$ python3 -q
>>> import numpy as np
>>> np.set_printoptions(precision=1, suppress=True, linewidth=100, floatmode="fixed")
>>> X = np.loadtxt("a.csv", delimiter=",")
>>> X
array([[ 18.0,   0.0,   4.0],
       [  1.0, -14.0,   3.0],
       [  4.0,   0.0,   5.0]])
>>> (X + X.T) / 2
array([[ 18.0,   0.5,   4.0],
       [  0.5, -14.0,   1.5],
       [  4.0,   1.5,   5.0]])
>>> np.sort(np.abs(np.linalg.eigvals(X)))
array([ 3.9, 14.0, 19.1])
>>> X.inv()
Traceback (most recent call last):
  File "<python-input-6>", line 1, in <module>
    X.inv()
    ^^^^^
AttributeError: 'numpy.ndarray' object has no attribute 'inv'
>>> (X - X.T) / 2
array([[ 0.0, -0.5,  0.0],
       [ 0.5,  0.0,  1.5],
       [ 0.0, -1.5,  0.0]])
>>> round(np.linalg.det(X), 1)
np.float64(-1036.0)
>>> x0 = np.array([-3, -2, 0])
>>> rhs = X @ x0
>>> rhs
array([-54.0,  25.0, -12.0])
>>> np.round(np.linalg.solve(X, rhs), 1) + 0
array([-3.0, -2.0,  0.0])
>>> np.linalg.solve(X, rhs + X[:, 2])
array([-3.0, -2.0,  1.0])
>>> np.round(np.linalg.solve(X.T, X[1]), 1) + 0
array([0.0, 1.0, 0.0])
>>> np.round(np.linalg.solve(X, 4 * rhs), 1) + 0
array([-12.0,  -8.0,   0.0])
>>> M2 = X / np.linalg.norm(X, axis=1, keepdims=True)
>>> C2 = M2 @ M2.T
>>> C2[0]
array([1.0, 0.1, 0.8])
>>> (np.abs(C2) > 0.9).astype(int)
array([[1, 0, 0],
       [0, 1, 0],
       [0, 0, 1]])
>>> C2
array([[1.0, 0.1, 0.8],
       [0.1, 1.0, 0.2],
       [0.8, 0.2, 1.0]])
>>> np.argwhere(np.triu(np.abs(C2) > 0.95, 1))
array([], shape=(0, 2), dtype=int64)
>>> np.linalg.norm(M2, axis=1)
array([1.0, 1.0, 1.0])
>>> round(np.linalg.det(C2), 1)
np.float64(0.4)
>>> np.sort(np.abs(np.linalg.eigvals(C2)))
array([0.2, 0.9, 1.8])
>>> (C2 - C2.T) / 2
array([[0.0, 0.0, 0.0],
       [0.0, 0.0, 0.0],
       [0.0, 0.0, 0.0]])
>>> round(np.abs(np.linalg.eigvals(C2)).max(), 1)
np.float64(1.8)
>>> np.linalg.determinant(C2)
Traceback (most recent call last):
  File "<python-input-27>", line 1, in <module>
    np.linalg.determinant(C2)
    ^^^^^^^^^^^^^^^^^^^^^
AttributeError: module 'numpy.linalg' has no attribute 'determinant'
>>> np.allclose(C2 @ C2.T, C2.T @ C2)
True
>>> data = np.array([[-2, -3], [0, -1]])
>>> data
array([[-2, -3],
       [ 0, -1]])
>>> rng = np.random.default_rng(63)
>>> idx = rng.permutation(2)
>>> idx
array([1, 0])
>>> M2 = data[idx][:, idx]
>>> np.sort(np.abs(np.linalg.eigvals(M2)))
array([1.0, 2.0])
>>> E = np.loadtxt("test13.csv", delimiter=",")
>>> E
array([[ 3.1, -1.7, -2.5, -6.1,  1.2],
       [ 4.4, -4.2, -2.8, -6.2, -1.1],
       [ 2.6, -2.7, -1.6, -5.6, -1.1],
       [ 3.9, -3.9, -3.3, -6.4, -0.2],
       [ 2.9, -3.0, -1.9, -3.8,  0.3],
       [ 2.4, -3.0, -3.6, -5.6,  0.5],
       [ 3.8, -3.3, -2.7, -7.7,  1.2],
       [ 1.6, -2.2, -2.3, -6.7,  1.5],
       [ 4.6, -3.0, -4.0, -5.8,  1.2],
       [ 1.0, -3.0, -2.2, -5.7,  1.0],
       [ 1.9, -3.2, -1.8, -6.7, -1.3],
       [ 2.3, -4.2, -2.0, -5.6,  0.9],
       [ 2.4, -3.4, -3.1, -4.8,  0.0],
       [ 0.8, -1.9, -4.3, -6.6, -0.9],
       [ 3.5, -4.2, -3.9, -5.7,  0.4],
       [ 1.6, -3.4, -1.2, -5.6, -0.1],
       [ 2.1, -3.7, -3.7, -5.0,  1.2],
       [ 3.3, -2.3, -3.9, -5.3,  0.6],
       [ 1.2, -3.2, -2.9, -5.0,  0.3],
       [ 2.9, -3.2, -3.4, -8.0, -0.6],
       [ 3.5, -2.0, -4.6, -6.2, -0.7],
       [ 3.9, -3.0, -0.9, -7.1,  1.1],
       [ 3.2, -3.4, -3.1, -6.9,  0.6],
       [ 3.3, -1.6, -4.2, -3.6, -0.9],
       [ 2.5, -2.0, -2.9, -6.9, -0.8],
       [ 1.8, -2.6, -3.8, -5.8, -1.3],
       [ 3.0, -3.5, -4.0, -6.5, -1.4],
       [ 3.5, -3.1, -2.5, -6.5,  0.7],
       [ 3.5, -4.3, -3.3, -6.2, -0.6],
       [ 0.4, -2.7, -1.9, -5.5,  2.0]])
>>> Ac = (E - E.mean(axis=0)) / E.std(axis=0)
>>> Ac.std(axis=0)
array([1.0, 1.0, 1.0, 1.0, 1.0])
>>> beta = np.linalg.lstsq(np.delete(Ac, 2, axis=1), Ac[:, 2])[0]
>>> beta
array([-0.3, -0.2, -0.1,  0.3])
>>> round(float(1 - np.var(Ac[:, 2] - np.delete(Ac, 2, axis=1) @ beta)), 1)
0.2
>>> np.abs(beta).argmax()
np.int64(3)
>>> Q, Rm = np.linalg.qr(E)
>>> np.round(Q.T @ Q, 1) + 0
array([[1.0, 0.0, 0.0, 0.0, 0.0],
       [0.0, 1.0, 0.0, 0.0, 0.0],
       [0.0, 0.0, 1.0, 0.0, 0.0],
       [0.0, 0.0, 0.0, 1.0, 0.0],
       [0.0, 0.0, 0.0, 0.0, 1.0]])
>>> np.allclose(Rm.T @ Rm, E.T @ E)
True
>>> round(float(abs(Rm[0, 0])), 1), round(float(np.linalg.norm(E[:, 0])), 1)
(15.9, 15.9)
>>> r0, g = E[1], E[29]
>>> np.round(r0 @ r0, 1)
np.float64(84.5)
>>> p = (r0 @ g) / (r0 @ r0) * r0
>>> np.linalg.matrix_rank(np.outer(r0, g))
np.int64(1)
>>> g - p
array([-2.2, -0.2, -0.2, -1.8,  2.7])
>>> np.outer(r0, g)
array([[  1.8, -11.9,  -8.4, -24.2,   8.8],
       [ -1.7,  11.3,   8.0,  23.1,  -8.4],
       [ -1.1,   7.6,   5.3,  15.4,  -5.6],
       [ -2.5,  16.7,  11.8,  34.1, -12.4],
       [ -0.4,   3.0,   2.1,   6.1,  -2.2]])
>>> x0 = np.array([-2, -2, 0, 2, -3])
>>> rhs = E @ x0
>>> np.round(np.linalg.lstsq(E, rhs)[0], 1) + 0
array([-2.0, -2.0,  0.0,  2.0, -3.0])
>>> rhs = rhs + 0.3 * rng.normal(size=30)
>>> rhs
array([-17.9, -10.0,  -7.7, -11.8,  -8.0, -11.1, -19.9, -16.3, -17.7, -10.1,  -6.5, -10.3,  -8.2,
        -8.4, -11.2,  -7.0, -10.5, -14.4,  -6.9, -13.1, -13.2, -19.4, -15.2,  -7.8, -12.1,  -6.3,
        -7.3, -15.6,  -8.8, -12.1])
>>> beta, *_ = np.linalg.lstsq(E, rhs)
>>> beta.round()
array([-2.0, -2.0,  0.0,  2.0, -3.0])
>>> np.round(E.T @ (rhs - E @ beta), 1) + 0
array([0.0, 0.0, 0.0, 0.0, 0.0])
>>> [round(float(np.linalg.norm(np.linalg.solve(E.T @ E + lam * np.eye(5), E.T @ rhs))), 2) for lam in (0, 1, 10, 100)]
[4.45, 4.25, 3.16, 1.59]
>>> x0 = np.array([-1, -2, 0, -1, -1])
>>> a = np.maximum(E @ x0, 0)
>>> np.flatnonzero(a > 1e-9)
array([ 0,  1,  2,  3,  4,  5,  6,  7,  8,  9, 10, 11, 12, 13, 14, 15, 16, 17, 18, 19, 20, 21, 22,
       23, 24, 25, 26, 27, 28, 29])
>>> E * (a > 1e-9)[:, None]
array([[ 3.1, -1.7, -2.5, -6.1,  1.2],
       [ 4.4, -4.2, -2.8, -6.2, -1.1],
       [ 2.6, -2.7, -1.6, -5.6, -1.1],
       [ 3.9, -3.9, -3.3, -6.4, -0.2],
       [ 2.9, -3.0, -1.9, -3.8,  0.3],
       [ 2.4, -3.0, -3.6, -5.6,  0.5],
       [ 3.8, -3.3, -2.7, -7.7,  1.2],
       [ 1.6, -2.2, -2.3, -6.7,  1.5],
       [ 4.6, -3.0, -4.0, -5.8,  1.2],
       [ 1.0, -3.0, -2.2, -5.7,  1.0],
       [ 1.9, -3.2, -1.8, -6.7, -1.3],
       [ 2.3, -4.2, -2.0, -5.6,  0.9],
       [ 2.4, -3.4, -3.1, -4.8,  0.0],
       [ 0.8, -1.9, -4.3, -6.6, -0.9],
       [ 3.5, -4.2, -3.9, -5.7,  0.4],
       [ 1.6, -3.4, -1.2, -5.6, -0.1],
       [ 2.1, -3.7, -3.7, -5.0,  1.2],
       [ 3.3, -2.3, -3.9, -5.3,  0.6],
       [ 1.2, -3.2, -2.9, -5.0,  0.3],
       [ 2.9, -3.2, -3.4, -8.0, -0.6],
       [ 3.5, -2.0, -4.6, -6.2, -0.7],
       [ 3.9, -3.0, -0.9, -7.1,  1.1],
       [ 3.2, -3.4, -3.1, -6.9,  0.6],
       [ 3.3, -1.6, -4.2, -3.6, -0.9],
       [ 2.5, -2.0, -2.9, -6.9, -0.8],
       [ 1.8, -2.6, -3.8, -5.8, -1.3],
       [ 3.0, -3.5, -4.0, -6.5, -1.4],
       [ 3.5, -3.1, -2.5, -6.5,  0.7],
       [ 3.5, -4.3, -3.3, -6.2, -0.6],
       [ 0.4, -2.7, -1.9, -5.5,  2.0]])
>>> mat = np.load("layer1.npy")
>>> mat
array([[ -2,   1,  -1,   2],
       [ -3,   0,   0,   4],
       [ -2,   2,   0,   4],
       [ -2,   0,  -1,   4],
       [ -2,  -1,  -1,   4],
       [ -3,   0,   1,   6],
       [ -3,  -2,   1,   6],
       [ -5,  -3,   2,   4],
       [ -3,  -4,   4,   6],
       [ -1,  -4,   5,   7],
       [  1,  -4,   6,   9],
       [  2,  -5,   7,   7],
       [  1,  -3,   8,   6],
       [  0,  -3,   6,   4],
       [  2,  -5,   7,   6],
       [  0,  -3,   8,   5],
       [  0,  -5,  10,   5],
       [  1,  -7,  11,   3],
       [  2,  -8,   9,   5],
       [  1,  -8,  10,   5],
       [  2,  -8,   8,   6],
       [  4, -10,   6,   8],
       [  4, -12,   4,   6],
       [  4, -12,   2,   6]])
>>> C2 = np.cov(mat, rowvar=False)
>>> C2
array([[ 6.3, -8.1,  5.5,  1.8],
       [-8.1, 15.1, -8.4, -2.6],
       [ 5.5, -8.4, 15.1,  1.7],
       [ 1.8, -2.6,  1.7,  2.5]])
>>> np.argsort(-mat.std(axis=0).round(6), kind="stable")
array([1, 2, 0, 3])
>>> np.argwhere(np.triu(np.abs(np.corrcoef(mat.T)) > 0.8, 1))
array([[0, 1]])
>>> np.corrcoef(mat.T)
array([[ 1.0, -0.8,  0.6,  0.4],
       [-0.8,  1.0, -0.6, -0.4],
       [ 0.6, -0.6,  1.0,  0.3],
       [ 0.4, -0.4,  0.3,  1.0]])
>>> round(np.corrcoef(mat[:, 0], mat[:, 2])[0, 1], 1)
np.float64(0.6)
>>> C2.shape
(4, 4)
>>> np.linalg.eigvalsh(C2)[::-1]
array([28.3,  7.2,  2.0,  1.4])
>>> mat.std(axis=0)
array([2.5, 3.8, 3.8, 1.5])
>>> M2 = np.c_[mat[:, :2] @ np.array([[2, 1], [-1, -1]]), np.array([1, -3, 1, 3, 1, -2, 2, 3, 0, 1, 0, -1, 3, 1, -1, -1, 2, 2, -3, -3, -3, 0, 2, 3])]
>>> M2
array([[-5, -3,  1],
       [-6, -3, -3],
       [-6, -4,  1],
       [-4, -2,  3],
       [-3, -1,  1],
       [-6, -3, -2],
       [-4, -1,  2],
       [-7, -2,  3],
       [-2,  1,  0],
       [ 2,  3,  1],
       [ 6,  5,  0],
       [ 9,  7, -1],
       [ 5,  4,  3],
       [ 3,  3,  1],
       [ 9,  7, -1],
       [ 3,  3, -1],
       [ 5,  5,  2],
       [ 9,  8,  2],
       [12, 10, -3],
       [10,  9, -3],
       [12, 10, -3],
       [18, 14,  0],
       [20, 16,  2],
       [20, 16,  3]])
>>> np.linalg.matrix_rank(np.c_[mat, M2])
np.int64(5)
>>> np.linalg.matrix_rank(M2)
np.int64(3)
